$ python3 -q
>>> import numpy as np
>>> from numpy import linalg as LA
>>> np.set_printoptions(suppress=True, linewidth=200)
>>> A = np.load("out0.npy")
>>> A
array([[  0,   1,   6,  -5,   2,  -9],
       [ -1,   0, -15,   4,  -3,  -6],
       [ -6,  15,   0,  -4,   5,   0],
       [  5,  -4,   4,   0, -12,  -5],
       [ -2,   3,  -5,  12,   0,   4],
       [  9,   6,   0,   5,  -4,   0]])
>>> T = np.stack([A, -1 * A, A[::-1]])
>>> np.einsum("bij,cij->bc", T, T)
array([[ 1318, -1318,  -152],
       [-1318,  1318,   152],
       [ -152,   152,  1318]])
>>> T.sum(axis=0)
array([[  9,   6,   0,   5,  -4,   0],
       [ -2,   3,  -5,  12,   0,   4],
       [  5,  -4,   4,   0, -12,  -5],
       [ -6,  15,   0,  -4,   5,   0],
       [ -1,   0, -15,   4,  -3,  -6],
       [  0,   1,   6,  -5,   2,  -9]])
>>> rng = np.random.default_rng(819457)
>>> lab = rng.permutation(6)
>>> lab
array([4, 2, 1, 5, 0, 3])
>>> B = A[lab][:, lab]
>>> np.round(np.sort(np.abs(LA.eigvals(B))), 2)
array([ 6.02,  6.02, 13.78, 13.78, 20.81, 20.81])
>>> x0 = np.array([3, 3, -3, -1, 0, 3])
>>> x0 @ A @ x0
np.int64(0)
>>> np.round(LA.svd(A, compute_uv=False), 2)
array([20.81, 20.81, 13.78, 13.78,  6.02,  6.02])
>>> Q = LA.solve(np.eye(6) - A, np.eye(6) + A)
>>> np.round(Q @ Q.T, 2) + 0
array([[1., 0., 0., 0., 0., 0.],
       [0., 1., 0., 0., 0., 0.],
       [0., 0., 1., 0., 0., 0.],
       [0., 0., 0., 1., 0., 0.],
       [0., 0., 0., 0., 1., 0.],
       [0., 0., 0., 0., 0., 1.]])
>>> B = A + rng.integers(-2, 3, (6, 4)) @ rng.integers(-2, 3, (4, 6))
>>> B
array([[  1,  -7,   3,  -8,   3, -10],
       [ -4,  -2, -20,   5,   0,  -5],
       [-10,  19,  -2,  -2,   5,   0],
       [ 10, -11,   1,   0,  -7,  -7],
       [  2,   7,   3,  12,  -2,   8],
       [ 11,  10,   2,   7,  -4,  -2]])
>>> LA.matrix_rank(B - A, tol=1e-8)
np.int64(4)
>>> mat = np.loadtxt("dump.csv", delimiter=",")
>>> mat
array([[ -0.4,  -0.6,   3. ,  -2.4,   1. ,   0.3,  -0.3,   0.1,  -0.3,   0. ,   6. ],
       [ -1.4,   0.9,   1.3,   1. ,  -0.5,   1.5,  -0.8,   0.1,  -1.3,  -0.6,  -8. ],
       [ -0.6,  -1.2,  -1.1,   0.9,   0.4,   0.8,   0.8,   0.8,  -0.8,  -0.1,  12. ],
       [  0.7,  -0.2,  -1.1,  -1.7,   0.7,   0.6,   0.7,   1.2,  -0.7,   0.7, -16. ],
       [ -0.2,  -0.6,   0.9,   1.3,   0.3,   0.1,  -0.2,   0.6,  -0.2,  -0.2, -22. ],
       [ -0.4,   0.3,   0. ,  -0.2,  -0.2,  -0.1,   0.2,  -0.6,  -1.1,   0.3, -48. ],
       [ -0.2,  -0.4,  -0.6,   0.6,  -1.8,  -0.1,   0. ,   0.4,  -0.2,  -1.1,  -2. ],
       [  0.1,  -0.2,  -0.7,  -0.1,   1.1,  -0.4,  -1.2,   1.1,   0.8,  -1.4,  20. ],
       [ -0.8,  -2.3,  -0.9,  -0.3,  -0.4,  -1.3,  -1.1,   0.6,   1. ,  -1.1,   2. ],
       [  0.4,   0.1,  -0.6,   0.2,   0.3,  -1.2,   1.4,   0.3,  -0.7,  -0.9, -12. ],
       [ -0.3,   1.3,  -0.6,  -1.4,  -0.7,  -1.1,  -0.8,   0.5,  -0.9,   0.6, -12. ]])
>>> u = np.array([1, 0, 1, 1, -1, 0, 0, 1, -1, 1, 2])
>>> B = mat + np.outer(u, np.eye(11)[9])
>>> LA.matrix_rank(LA.inv(B) - LA.inv(mat), tol=1e-8)
np.int64(1)
>>> W0 = np.load("run7.npy")
>>> W0.round(2)
array([[ 0.29,  0.29, -0.12,  0.37,  0.62, -0.21,  0.12,  0.46,  0.12,  0.04],
       [ 0.29,  0.88,  0.05, -0.15, -0.26,  0.09, -0.05, -0.19, -0.05, -0.02],
       [-0.12,  0.05,  0.98,  0.07,  0.11, -0.04,  0.02,  0.08,  0.02,  0.01],
       [ 0.37, -0.15,  0.07,  0.8 , -0.33,  0.11, -0.07, -0.24, -0.07, -0.02],
       [ 0.62, -0.26,  0.11, -0.33,  0.45,  0.18, -0.11, -0.4 , -0.11, -0.04],
       [-0.21,  0.09, -0.04,  0.11,  0.18,  0.94,  0.04,  0.13,  0.04,  0.01],
       [ 0.12, -0.05,  0.02, -0.07, -0.11,  0.04,  0.98, -0.08, -0.02, -0.01],
       [ 0.46, -0.19,  0.08, -0.24, -0.4 ,  0.13, -0.08,  0.7 , -0.08, -0.03],
       [ 0.12, -0.05,  0.02, -0.07, -0.11,  0.04, -0.02, -0.08,  0.98, -0.01],
       [ 0.04, -0.02,  0.01, -0.02, -0.04,  0.01, -0.01, -0.03, -0.01,  1.  ]])
>>> np.round(LA.norm(W0, axis=0), 2)
array([1., 1., 1., 1., 1., 1., 1., 1., 1., 1.])
>>> np.round(LA.norm(W0) ** 2 / LA.norm(W0, 2) ** 2, 2)
np.float64(10.0)
>>> np.round(LA.norm(W0, axis=1), 2)
array([1., 1., 1., 1., 1., 1., 1., 1., 1., 1.])
>>> np.round(LA.norm(W0, "nuc"), 2)
np.float64(10.0)
>>> round(LA.norm(W0, 1), 2), round(LA.norm(W0, np.inf), 2)
(np.float64(2.66), np.float64(2.66))
>>> round(float(LA.norm(W0[6] - W0[3])), 2)
1.41
>>> round(LA.norm(W0[6], 1), 2), np.round(LA.norm(W0[6], np.inf), 2)
(np.float64(1.5), np.float64(0.98))
>>> M = np.load("x.npy")
>>> M
array([[ 0,  2,  0, -2,  3,  2, -1,  1,  2],
       [ 0,  0, -1,  2,  1,  2, -2,  3,  0],
       [ 0,  0,  0,  1,  0,  3,  1, -1,  0],
       [ 0,  0,  0,  0,  0, -2, -1,  2,  3],
       [ 0,  0,  0,  0,  0, -3, -1,  2,  0],
       [ 0,  0,  0,  0,  0,  0,  3,  1, -2],
       [ 0,  0,  0,  0,  0,  0,  0, -2, -2],
       [ 0,  0,  0,  0,  0,  0,  0,  0, -2],
       [ 0,  0,  0,  0,  0,  0,  0,  0,  0]])
>>> # looks like rank 7
>>> np.round(M @ LA.pinv(M) @ M, 2) + 0
array([[ 0.,  2.,  0., -2.,  3.,  2., -1.,  1.,  2.],
       [ 0.,  0., -1.,  2.,  1.,  2., -2.,  3.,  0.],
       [ 0.,  0.,  0.,  1.,  0.,  3.,  1., -1.,  0.],
       [ 0.,  0.,  0.,  0.,  0., -2., -1.,  2.,  3.],
       [ 0.,  0.,  0.,  0.,  0., -3., -1.,  2.,  0.],
       [ 0.,  0.,  0.,  0.,  0.,  0.,  3.,  1., -2.],
       [ 0.,  0.,  0.,  0.,  0.,  0.,  0., -2., -2.],
       [ 0.,  0.,  0.,  0.,  0.,  0.,  0.,  0., -2.],
       [ 0.,  0.,  0.,  0.,  0.,  0.,  0.,  0.,  0.]])
>>> round(np.trace(LA.pinv(M) @ M), 2)
np.float64(7.0)
>>> rk = LA.matrix_rank(M)
>>> rk
np.int64(7)
>>> ns = LA.svd(M)[2][rk:].T
>>> np.round(M @ ns, 2) + 0
array([[0., 0.],
       [0., 0.],
       [0., 0.],
       [0., 0.],
       [0., 0.],
       [0., 0.],
       [0., 0.],
       [0., 0.],
       [0., 0.]])
>>> [int(LA.matrix_rank(M[:, :j + 1])) for j in range(9)]
[0, 1, 2, 3, 3, 4, 5, 6, 7]
>>> [int(LA.matrix_rank(np.delete(M, i, axis=0))) for i in range(9)]
[6, 6, 6, 7, 7, 7, 7, 7, 7]
>>> LA.matrix_rank(M.T @ M), LA.matrix_rank(M @ M.T)
(np.int64(7), np.int64(7))
>>> [int(LA.matrix_rank(M[:i])) for i in range(1, len(M) + 1)]
[1, 2, 3, 4, 5, 6, 7, 7, 7]
>>> J = np.loadtxt("mat.csv", delimiter=",")
>>> J
array([[2., 0., 0., 3.],
       [3., 2., 0., 0.],
       [0., 3., 2., 0.],
       [0., 0., 3., 2.]])
>>> (J @ J)[0]
array([ 4.,  0.,  9., 12.])
>>> J @ (-1.0) ** np.arange(4)
array([-1.,  1., -1.,  1.])
>>> np.allclose(J @ J.T, J.T @ J)
True
>>> np.round(np.sort(np.abs(LA.eigvals(J))), 2)
array([1.  , 3.61, 3.61, 5.  ])
>>> J @ J
array([[ 4.,  0.,  9., 12.],
       [12.,  4.,  0.,  9.],
       [ 9., 12.,  4.,  0.],
       [ 0.,  9., 12.,  4.]])
>>> (J - J.T) / 2
array([[ 0. , -1.5,  0. ,  1.5],
       [ 1.5,  0. , -1.5,  0. ],
       [ 0. ,  1.5,  0. , -1.5],
       [-1.5,  0. ,  1.5,  0. ]])
>>> np.allclose(J @ J.T, J.T @ J)
True
>>> np.round(np.abs(LA.eigvals(J)).max(), 2)
np.float64(5.0)
>>> np.allclose(J, J.T)
False
>>> (J + J.T) / 2
array([[2. , 1.5, 0. , 1.5],
       [1.5, 2. , 1.5, 0. ],
       [0. , 1.5, 2. , 1.5],
       [1.5, 0. , 1.5, 2. ]])
>>> round(float(LA.det(J)), 2)
-65.0
>>> F = np.load("m.npy")
>>> F
array([[ -4.44,  -7.06,   1.86, -10.17,  -9.94,   0.91,   0.75,   0.96,   6.18,   9.19],
       [ 11.93,  -1.86,  11.21,  -3.27,   1.22,   2.6 ,  -0.65,   3.78,   5.72,   7.89],
       [  6.95,   3.53,  11.21,   5.25,  -6.  ,  -3.82, -10.  ,   5.72,   1.55,   0.45],
       [ -2.66,  -0.46,  10.97,  -4.72,   4.15,   7.89,   8.38,   9.28,   1.61,   3.42],
       [  1.13,  11.71,  -0.84,   9.25,   9.43,  -7.35,   4.06,   0.03,   3.99,  -0.06],
       [  1.  ,  -1.9 ,  -4.98,  -2.55,  10.47,  -3.65,   1.55,   6.95,  13.18,   4.1 ],
       [ -1.38,   2.64,   1.16,  -7.58,  -0.32, -10.96,   3.65, -11.63,  -6.24,  -4.95],
       [ -3.33,  -2.53, -14.15,  -8.8 ,  -3.28,   1.7 ,  -6.84,  -2.11,  -6.33,  -0.05],
       [ -0.51,  -0.3 ,  -1.25, -12.  ,   1.59,  -5.16,   6.29,   5.07, -12.19,   3.35],
       [  4.88,   0.27,  -0.98,   7.95,   9.81,  -8.39,   2.67,   1.49, -10.82,   4.34],
       [ -2.24,  -9.14,  -2.85,   4.98,   2.42,  -5.51, -11.51,   3.48,  -8.59,   4.88],
       [  0.58,   0.42,   1.99,  -6.03,  -6.69,  -2.54, -10.76,   0.14,  10.04,   9.56],
       [  0.63,  -8.12,  -5.7 ,  -2.12,  -0.58,  15.23,  -0.82,   7.65,   1.49,   1.74],
       [ -0.24,   3.49,   1.7 ,   3.46,  -5.61,   1.21, -11.62, -10.47,   8.23,  -5.24],
       [ -1.4 ,  -1.22,   4.27,   1.94,   5.76,  -7.24,  14.12,   3.83,  -8.64,  -0.14],
       [ -0.63,   1.59,  -6.74,   3.06,  -7.51,  -5.91,  13.63,   2.15,   7.45,  -2.25],
       [  8.96,  -0.13,  -3.4 ,  12.17,   4.  ,   5.46,   8.68,  -0.42,  -6.22,   0.23],
       [  3.1 ,   2.67,  -6.97,  -5.72,   3.16,  -9.83,   5.37,   5.19,   3.43, -11.31],
       [  1.88, -13.5 ,  -1.82,  -5.24,   2.62,   4.59,   5.85,   8.87,   6.16,  -2.17],
       [  4.  ,  -5.85,  -7.04, -12.84,  -4.2 ,   6.53,   3.78,   1.27,  -0.41,   7.68],
       [-12.63,   4.43,  -0.96,  -5.55,   5.22,  -1.25,   9.53,   5.76,  -3.22,  -5.09],
       [ -2.73,   5.15,   1.98,  -7.14,   0.82,   7.38,  11.78,   6.7 ,   3.91,  -7.55],
       [  3.54,   7.76,   0.93,  -3.29,  -0.75,   7.16,  -0.27,  -1.47, -15.12,  -5.71],
       [  7.53,   2.13,  -8.75,   2.51,  -5.44,  -9.3 ,  -9.47,   6.64,   0.01,  -2.41],
       [  9.29,   2.79,  -2.15,  -5.96, -10.09,   6.81,   7.18,   1.95,   6.28,  -4.77],
       [ -0.93,   9.78,   4.17,  -9.62,  -8.78,   4.79,   6.37,  -0.12,  -5.34,   4.95],
       [ -0.72,   1.83,   4.03,  -7.88,   8.43,  -0.65,  10.71,  -3.68,   7.1 ,   8.22],
       [ -4.58, -11.04,  -4.  ,   3.96,   1.69,   5.17,  -2.12,  13.74,   0.65,  -1.46],
       [  6.53,   7.3 ,   6.08,  13.93,  -3.35,  -1.38,   0.97,  -3.2 ,  -6.21,  -3.2 ],
       [  2.41,  -3.9 ,  -7.54,  10.98,  -3.59,  -9.76,   3.32,   1.96,   8.87,   0.25],
       [ -5.51,  -5.95,   8.58,   4.35,  -1.98,  -2.46, -12.05,   6.32,  -0.46,  -6.81],
       [ -2.21,   0.6 ,  10.63,   4.23,   7.77,  10.66,   1.92,   2.44,  -5.41,  -7.13],
       [-15.4 ,  -0.5 ,   4.35,  -9.44,   3.49,  -4.1 ,  -0.82,  -4.52,   1.51,  -1.55],
       [  7.09,  -1.7 ,  15.62,  -3.78,  -0.36,  -3.25,  -7.45,  -1.68,  -3.69,   2.41],
       [ -0.05,   0.71,  -0.36,   3.79,   2.64,   2.46,  15.36,  -7.25,   0.65,   9.12],
       [-10.74,  10.97,  -1.23,  -7.92,   3.77,  -8.41,  -0.84,  -1.44,   3.45,   0.6 ],
       [  1.36,   2.65,  -0.35,   5.67,   3.31,  10.87,  -5.79,  -6.07, -10.78,   6.57],
       [  0.97,   8.97,  -5.54,   2.81,  -6.91,  -6.44,  10.03,   1.75,   8.15,  -4.56],
       [  1.75,   7.94,   6.46,   1.96,   1.62, -10.85,  -0.43,  10.46,   0.18,   7.64]])
>>> cen = (F - F.mean(axis=0)) / F.std(axis=0)
>>> np.round(cen.std(axis=0), 2)
array([1., 1., 1., 1., 1., 1., 1., 1., 1., 1.])
>>> beta = LA.lstsq(np.delete(cen, 1, axis=1), cen[:, 1])[0]
>>> beta.round(2)
array([ 0.05,  0.22,  0.03, -0.08, -0.28,  0.27, -0.32, -0.05, -0.2 ])
>>> round(float(1 - np.var(cen[:, 1] - np.delete(cen, 1, axis=1) @ beta)), 2)
0.31
>>> x0 = np.array([1, 2, -1, -1, -3, -2, -3, -1, 2, -1])
>>> y = F @ x0
>>> np.round(LA.lstsq(F, y)[0], 2)
array([ 1.,  2., -1., -1., -3., -2., -3., -1.,  2., -1.])
>>> np.round(LA.solve(F.T @ F, F.T @ y), 2)
array([ 1.,  2., -1., -1., -3., -2., -3., -1.,  2., -1.])
>>> y = y + 0.1 * rng.normal(size=39)
>>> y.round(2)
array([ 17.72,  -6.86,  50.06, -72.7 ,  -1.61,  -8.71,  26.42,  31.  , -34.05, -49.66,  -9.85,  73.33, -40.46,  83.  , -76.11,  14.67, -61.18,  28.16, -46.96,  -9.45, -46.01, -31.01, -12.8 ,  77.24,
        33.45,   6.22, -39.68, -46.89,   4.92,  26.83,  16.11, -72.62,  -2.16,  13.71, -61.73,  36.09, -34.89,  44.39,   9.66])
>>> beta, *_ = LA.lstsq(F, y)
>>> [round(float(LA.norm(LA.solve(F.T @ F + lam * np.eye(10), F.T @ y))), 2) for lam in (0, 1, 10, 100)]
[5.92, 5.92, 5.89, 5.61]
>>> round(float(LA.norm(y - F @ beta)), 2)
0.53
>>> beta.round(2)
array([ 1.  ,  2.01, -1.  , -1.  , -3.  , -2.  , -3.  , -1.  ,  2.  , -1.  ])
>>> beta.round()
array([ 1.,  2., -1., -1., -3., -2., -3., -1.,  2., -1.])
>>> np.round(F.T @ (y - F @ beta), 2) + 0
array([0., 0., 0., 0., 0., 0., 0., 0., 0., 0.])
>>> t = np.radians(73)
>>> R = np.eye(10)
>>> R[8, 8] = R[4, 4] = np.cos(t)
>>> R[8, 4], R[4, 8] = -np.sin(t), np.sin(t)
>>> R.round(2)
array([[ 1.  ,  0.  ,  0.  ,  0.  ,  0.  ,  0.  ,  0.  ,  0.  ,  0.  ,  0.  ],
       [ 0.  ,  1.  ,  0.  ,  0.  ,  0.  ,  0.  ,  0.  ,  0.  ,  0.  ,  0.  ],
       [ 0.  ,  0.  ,  1.  ,  0.  ,  0.  ,  0.  ,  0.  ,  0.  ,  0.  ,  0.  ],
       [ 0.  ,  0.  ,  0.  ,  1.  ,  0.  ,  0.  ,  0.  ,  0.  ,  0.  ,  0.  ],
       [ 0.  ,  0.  ,  0.  ,  0.  ,  0.29,  0.  ,  0.  ,  0.  ,  0.96,  0.  ],
       [ 0.  ,  0.  ,  0.  ,  0.  ,  0.  ,  1.  ,  0.  ,  0.  ,  0.  ,  0.  ],
       [ 0.  ,  0.  ,  0.  ,  0.  ,  0.  ,  0.  ,  1.  ,  0.  ,  0.  ,  0.  ],
       [ 0.  ,  0.  ,  0.  ,  0.  ,  0.  ,  0.  ,  0.  ,  1.  ,  0.  ,  0.  ],
       [ 0.  ,  0.  ,  0.  ,  0.  , -0.96,  0.  ,  0.  ,  0.  ,  0.29,  0.  ],
       [ 0.  ,  0.  ,  0.  ,  0.  ,  0.  ,  0.  ,  0.  ,  0.  ,  0.  ,  1.  ]])
>>> B = F @ R.T
>>> np.round(LA.svd(F, compute_uv=False), 2), np.round(LA.svd(B, compute_uv=False), 2)
(array([52.36, 48.93, 46.42, 43.06, 40.04, 39.04, 34.39, 32.2 , 24.15, 22.9 ]), array([52.36, 48.93, 46.42, 43.06, 40.04, 39.04, 34.39, 32.2 , 24.15, 22.9 ]))
>>> round(float(LA.det(R)), 2), round(np.trace(R), 2)
(1.0, np.float64(8.58))
>>> np.round(np.abs(B - F).max(axis=0), 2)
array([ 0.  ,  0.  ,  0.  ,  0.  , 17.29,  0.  ,  0.  ,  0.  , 19.34,  0.  ])
>>> np.allclose(LA.norm(F, axis=1), LA.norm(B, axis=1))
True
>>> np.allclose(F @ F.T, B @ B.T)
True
